$ python3 -q
>>> import numpy as np
>>> from numpy import linalg as LA
>>> np.set_printoptions(suppress=True, linewidth=160)
>>> E = np.load("run12.npy")
>>> E
array([[-0.2, -0.7,  0.1],
       [-0.6,  0.3,  0.9],
       [ 0.6, -1.6,  1.4],
       [ 1.5,  0.8, -0.5],
       [ 0.6, -1. , -0.3],
       [-0.5, -2.2, -1.1],
       [ 0.2, -1.9, -1. ],
       [ 0.2,  0.3,  0.3],
       [-0.1, -0.3, -0.7],
       [ 0. , -0.9, -0.5],
       [ 1.1, -0.7, -0.2],
       [ 1.2, -1.2,  0.9],
       [-0.3,  2. ,  2.2],
       [-1. , -0.1,  0.1],
       [ 0.2, -0.1, -0.2],
       [-1.8,  1.1,  0.1],
       [ 3. ,  5.5, -5.5],
       [ 1.1, -2.1,  0.7],
       [ 1.3,  0.7,  1. ],
       [ 0.4,  0.3,  1.3],
       [-0.2,  1.2, -1.3],
       [ 0. ,  0.8,  0.4],
       [-0.6, -1. ,  0.8],
       [-1. ,  0.1,  1. ],
       [ 0.8,  0.7, -0.6],
       [-0.2, -0.1,  0. ],
       [-0.3, -0.7, -0.1],
       [ 0.3, -0.7,  1. ],
       [-1.2,  0. , -1.1],
       [ 1.3,  2.2, -2. ],
       [-0.4,  0.4,  1.3]])
>>> other = np.c_[E[:, :1] @ np.array([[0]]), np.array([2, 1, -3, -2, 2, 0, 3, -3, 2, -2, -2, 2, 1, 3, 0, -1, 3, 3, 1, -3, 2, 2, -3, -1, -2, 1, -1, 2, 3, 0, 3])]
>>> other
array([[ 0.,  2.],
       [ 0.,  1.],
       [ 0., -3.],
       [ 0., -2.],
       [ 0.,  2.],
       [ 0.,  0.],
       [ 0.,  3.],
       [ 0., -3.],
       [ 0.,  2.],
       [ 0., -2.],
       [ 0., -2.],
       [ 0.,  2.],
       [ 0.,  1.],
       [ 0.,  3.],
       [ 0.,  0.],
       [ 0., -1.],
       [ 0.,  3.],
       [ 0.,  3.],
       [ 0.,  1.],
       [ 0., -3.],
       [ 0.,  2.],
       [ 0.,  2.],
       [ 0., -3.],
       [ 0., -1.],
       [ 0., -2.],
       [ 0.,  1.],
       [ 0., -1.],
       [ 0.,  2.],
       [ 0.,  3.],
       [ 0.,  0.],
       [ 0.,  3.]])
>>> np.round(LA.lstsq(E, other[:, 0])[0], 2)
array([0., 0., 0.])
>>> LA.matrix_rank(np.c_[E, other])
np.int64(4)
>>> np.round(LA.norm(LA.qr(E)[0].T @ other, axis=0) ** 2 / ((other ** 2).sum(axis=0) + 1e-12), 2)
array([0.  , 0.06])
>>> M = np.load("test8.npy")
>>> M.round(2) + 0
array([[ 0.  ,  0.08, -0.1 , -0.09, -0.11],
       [ 0.35, -0.16,  0.11, -0.05,  0.15],
       [ 0.64,  0.  ,  0.22,  0.  ,  0.  ],
       [ 0.88,  0.13, -0.09, -0.08, -0.14],
       [-0.44, -0.04, -0.07,  0.06, -0.05],
       [-1.28, -0.01,  0.03, -0.01,  0.13],
       [ 0.5 ,  0.16, -0.2 ,  0.07, -0.03],
       [ 0.59, -0.08, -0.21,  0.08,  0.01],
       [ 0.3 , -0.21, -0.02, -0.05,  0.17],
       [-1.91,  0.06, -0.07,  0.04, -0.25],
       [-0.34,  0.04, -0.01,  0.01, -0.14]])
>>> W1 = np.array([[1, 2, -3, -3, 0, 0],
...     [-2, -2, 3, 3, 1, 1],
...     [3, -2, -2, 0, -3, 3],
...     [0, 0, 0, -2, -3, -3],
...     [0, -2, 0, -2, 3, -3]])
>>> b = np.array([2, -1, -1, 0, -1, -2])
>>> hid = np.maximum(M @ W1 + b, 0)
>>> (hid > 0).astype(int)
array([[1, 0, 0, 1, 0, 0],
       [1, 0, 0, 0, 0, 0],
       [1, 0, 0, 0, 0, 0],
       [1, 1, 0, 0, 0, 0],
       [1, 0, 1, 1, 0, 0],
       [1, 0, 1, 1, 0, 0],
       [1, 1, 0, 0, 0, 0],
       [1, 1, 0, 0, 0, 0],
       [1, 0, 0, 0, 0, 0],
       [0, 0, 1, 1, 0, 0],
       [1, 0, 1, 1, 0, 0]])
>>> basis = np.array([[-1, -2, 1],
...     [2, 3, -2],
...     [1, 3, -1],
...     [-1, 0, -3],
...     [-1, 1, 1],
...     [-1, -2, 1]])
>>> W1 @ basis
array([[  3,  -5,   9],
       [ -4,   6,  -8],
       [ -9, -27,   9],
       [  8,   3,   0],
       [ -2,   3,  10]])
>>> (hid @ basis).round(6).argmax(axis=1)
array([2, 2, 2, 2, 1, 1, 2, 2, 2, 1, 1])
>>> r0 = np.array([-1, -1, -2])
>>> print(np.round(np.cross(M[4, :3], M[2, :3]), 2))
[-0.01  0.05  0.03]
>>> basis = np.sign(np.array([[2, 2, 2, 3], [2, 1, 1, 3], [0, 2, 1, 1], [1, 0, 0, 1]]))
>>> other = (np.tril(basis, -1) + np.eye(4)) @ (np.triu(basis, 1) + np.eye(4))
>>> ev = np.array([1, 1, -2, -2])
>>> A = np.rint(other * ev @ LA.inv(other)) + 0
>>> A
array([[-2.,  3., -3.,  0.],
       [-6.,  7., -6.,  0.],
       [-6.,  6., -5.,  0.],
       [ 0.,  3., -3., -2.]])
>>> ev, vecs = LA.eig(A)
>>> print(np.round(np.sort(LA.eigvals(A.T)), 2))
[-2. -2.  1.  1.]
>>> A @ vecs[:, 0] - ev[0] * vecs[:, 0]
array([0., 0., 0., 0.])
>>> print(np.round(np.sort(LA.eigvals(LA.inv(A))), 2))
[-0.5 -0.5  1.   1. ]
>>> x0 = np.array([-3, 0, -1, 3])
>>> h = np.maximum(A @ x0, 0)
>>> A * (h > 1e-9)[:, None]
array([[-2.,  3., -3.,  0.],
       [-6.,  7., -6.,  0.],
       [-6.,  6., -5.,  0.],
       [ 0.,  0., -0., -0.]])
>>> np.maximum(A @ (3 * x0), 0)
array([27., 72., 69.,  0.])
>>> print(np.flatnonzero(h > 1e-9))
[0 1 2]
>>> A.T @ h
array([-300.,  333., -286.,    0.])
>>> proj = np.triu(np.array([[3, -2, -2, -6], [9, -5, -5, -9], [1, -6, -4, 9], [3, 0, 2, 6]]), 1) + np.eye(4)
>>> other = proj @ A @ LA.inv(proj)
>>> LA.matrix_rank(other)
np.int64(4)
>>> other
array([[  22.,    3.,   96., -693.],
       [  24.,   -2.,   84., -612.],
       [  -6.,   21.,   61., -414.],
       [   0.,    3.,   12.,  -83.]])
>>> np.round(np.poly(other), 2)
array([ 1.,  2., -3., -4.,  4.])
>>> round(float(LA.det(other)), 2)
4.0
>>> rng = np.random.default_rng(510)
>>> lab = rng.permutation(4)
>>> lab
array([1, 2, 3, 0])
>>> other = A[lab][:, lab]
>>> print(other)
[[ 7. -6.  0. -6.]
 [ 6. -5.  0. -6.]
 [ 3. -3. -2.  0.]
 [ 3. -3.  0. -2.]]
>>> m1 = np.loadtxt("out13.csv", delimiter=",")
>>> m1
array([[ 0.,  0.,  0.,  0.,  0.],
       [ 0.,  0.,  0.,  0.,  0.],
       [ 0.,  0.,  0.,  0.,  0.],
       [-1., -3., -2., -2.,  0.],
       [ 3., -3.,  2., -2., -1.],
       [ 1., -6., -1., -3., -1.],
       [ 2., -3.,  1., -1., -1.],
       [ 0.,  0.,  0.,  0.,  0.],
       [ 0.,  1.,  3.,  2.,  0.],
       [ 2., -3.,  1., -1., -1.],
       [ 1.,  0.,  1., -1.,  0.],
       [-1.,  1.,  2.,  3.,  0.],
       [ 5., -5., -1., -2.,  1.],
       [ 0.,  0.,  0.,  0.,  0.],
       [ 0.,  0.,  0.,  0.,  0.]])
>>> np.count_nonzero(m1)
np.int64(39)
>>> np.round(LA.svd(m1, compute_uv=False), 2)
array([12.56,  5.97,  3.55,  2.47,  0.93])
>>> np.zeros(15, 5)
Traceback (most recent call last):
  File "<python-input-51>", line 1, in <module>
    np.zeros(15, 5)
    ~~~~~~~~^^^^^^^
TypeError: Cannot interpret '5' as a data type
>>> LA.rank(m1)
Traceback (most recent call last):
  File "<python-input-52>", line 1, in <module>
    LA.rank(m1)
    ^^^^^^^
AttributeError: module 'numpy.linalg' has no attribute 'rank'
>>> np.unravel_index(np.abs(m1).argmax(), m1.shape)
(np.int64(5), np.int64(1))
>>> m1 - m1[0]
array([[ 0.,  0.,  0.,  0.,  0.],
       [ 0.,  0.,  0.,  0.,  0.],
       [ 0.,  0.,  0.,  0.,  0.],
       [-1., -3., -2., -2.,  0.],
       [ 3., -3.,  2., -2., -1.],
       [ 1., -6., -1., -3., -1.],
       [ 2., -3.,  1., -1., -1.],
       [ 0.,  0.,  0.,  0.,  0.],
       [ 0.,  1.,  3.,  2.,  0.],
       [ 2., -3.,  1., -1., -1.],
       [ 1.,  0.,  1., -1.,  0.],
       [-1.,  1.,  2.,  3.,  0.],
       [ 5., -5., -1., -2.,  1.],
       [ 0.,  0.,  0.,  0.,  0.],
       [ 0.,  0.,  0.,  0.,  0.]])
>>> np.diff(m1, axis=0)
array([[ 0.,  0.,  0.,  0.,  0.],
       [ 0.,  0.,  0.,  0.,  0.],
       [-1., -3., -2., -2.,  0.],
       [ 4.,  0.,  4.,  0., -1.],
       [-2., -3., -3., -1.,  0.],
       [ 1.,  3.,  2.,  2.,  0.],
       [-2.,  3., -1.,  1.,  1.],
       [ 0.,  1.,  3.,  2.,  0.],
       [ 2., -4., -2., -3., -1.],
       [-1.,  3.,  0.,  0.,  1.],
       [-2.,  1.,  1.,  4.,  0.],
       [ 6., -6., -3., -5.,  1.],
       [-5.,  5.,  1.,  2., -1.],
       [ 0.,  0.,  0.,  0.,  0.]])
>>> m1[:, 5]
Traceback (most recent call last):
  File "<python-input-56>", line 1, in <module>
    m1[:, 5]
    ~~^^^^^^
IndexError: index 5 is out of bounds for axis 1 with size 5
